% python3 -q
>>> import numpy as np
>>> from numpy import linalg as LA
>>> np.set_printoptions(precision=3, suppress=True, linewidth=100)
>>> F = np.load("sample13.npy")
>>> F
array([[0, 2, 0, 0, 3, 0, 0],
       [0, 3, 0, 0, 3, 3, 0],
       [0, 0, 0, 0, 4, 0, 3]])
>>> round(LA.norm(F) ** 2 / LA.norm(F, 2) ** 2, 3)
np.float64(1.342)
>>> np.round(LA.norm(F, 2), 3)
np.float64(6.959)
>>> LA.norm(F, axis=1)
array([3.606, 5.196, 5.   ])
>>> round(LA.norm(F, 1), 3), np.round(LA.norm(F, np.inf), 3)
(np.float64(10.0), np.float64(9.0))
>>> round(LA.norm(F[2], 1), 3), round(float(LA.norm(F[2], np.inf)), 3)
(np.float64(7.0), 4.0)
>>> F[2] @ F[0]
np.int64(12)
>>> round(float(LA.norm(F[2] - F[0])), 3)
3.742
>>> LA.norm(F, axis=1).argmax()
np.int64(1)
>>> mat = np.diag(20 * np.array([1, 3, 3, 1, 3, 3, 3, 0, 0])) + np.array([[2, 2, 0, 1, 2, 1, 3, 1, 0],
...     [2, 3, 0, 3, 2, 0, 2, 0, 3],
...     [0, 0, 2, 1, 3, 3, 0, 3, 0],
...     [3, 1, 1, 1, 1, 1, 3, 3, 1],
...     [0, 3, 1, 1, 3, 2, 1, 1, 2],
...     [2, 2, 0, 0, 1, 0, 3, 3, 2],
...     [1, 3, 1, 0, 0, 0, 1, 3, 1],
...     [3, 3, 2, 2, 0, 1, 3, 1, 3],
...     [2, 0, 1, 3, 2, 2, 0, 1, 2]])
>>> mat
array([[22,  2,  0,  1,  2,  1,  3,  1,  0],
       [ 2, 63,  0,  3,  2,  0,  2,  0,  3],
       [ 0,  0, 62,  1,  3,  3,  0,  3,  0],
       [ 3,  1,  1, 21,  1,  1,  3,  3,  1],
       [ 0,  3,  1,  1, 63,  2,  1,  1,  2],
       [ 2,  2,  0,  0,  1, 60,  3,  3,  2],
       [ 1,  3,  1,  0,  0,  0, 61,  3,  1],
       [ 3,  3,  2,  2,  0,  1,  3,  1,  3],
       [ 2,  0,  1,  3,  2,  2,  0,  1,  2]])
>>> round(LA.norm(mat, 2) / LA.norm(mat), 3)
np.float64(0.481)
>>> LA.cond(mat) > 100
np.True_
>>> LA.matrix_rank(mat, rtol=0.1)
np.int64(7)
>>> u = np.array([-1, -1, 0])
>>> np.cross(mat[2, :3], mat[5, :3])
array([-124,  124,    0])
>>> np.array([np.convolve(row, u, "same") for row in mat])
array([[-24,  -2,  -1,  -3,  -3,  -4,  -4,  -1,   0],
       [-65, -63,  -3,  -5,  -2,  -2,  -2,  -3,  -3],
       [  0, -62, -63,  -4,  -6,  -3,  -3,  -3,   0],
       [ -4,  -2, -22, -22,  -2,  -4,  -6,  -4,  -1],
       [ -3,  -4,  -2, -64, -65,  -3,  -2,  -3,  -2],
       [ -4,  -2,   0,  -1, -61, -63,  -6,  -5,  -2],
       [ -4,  -4,  -1,   0,   0, -61, -64,  -4,  -1],
       [ -6,  -5,  -4,  -2,  -1,  -4,  -4,  -4,  -3],
       [ -2,  -1,  -4,  -5,  -4,  -2,  -1,  -3,  -2]])
>>> np.convolve(mat[2], u)
array([  0,   0, -62, -63,  -4,  -6,  -3,  -3,  -3,   0,   0])
>>> np.correlate(mat[2], mat[5], "full")
array([   0,    0,  124,  188,  195, 3738,  140,  196,  192,  136,  306,   11,   12,    6,    6,
          6,    0])
>>> np.polyval(u, mat[2])
array([    0,     0, -3906,    -2,   -12,   -12,     0,   -12,     0])
>>> other = np.array([[1, 2, 3],
...     [2, 0, 0],
...     [2, 2, -3],
...     [-2, -1, 2],
...     [2, 3, 1],
...     [2, 1, 3],
...     [-2, 2, 3],
...     [0, 0, 2],
...     [-3, 2, 0]])
>>> np.einsum("ij,ij->i", mat, mat)
array([ 504, 3999, 3872,  473, 3990, 3631, 3742,   46,   27])
>>> np.einsum("ik,kj->ij", mat, other)
array([[  24,   56,   84],
       [ 113,   17,   20],
       [ 134,  135, -166],
       [ -40,   -1,   67],
       [ 128,  198,   73],
       [ 116,   77,  202],
       [-116,  128,  189],
       [  -4,   21,   21],
       [   0,   15,   19]])
>>> LA.matrix_rank(np.vstack([mat, other.T]))
np.int64(9)
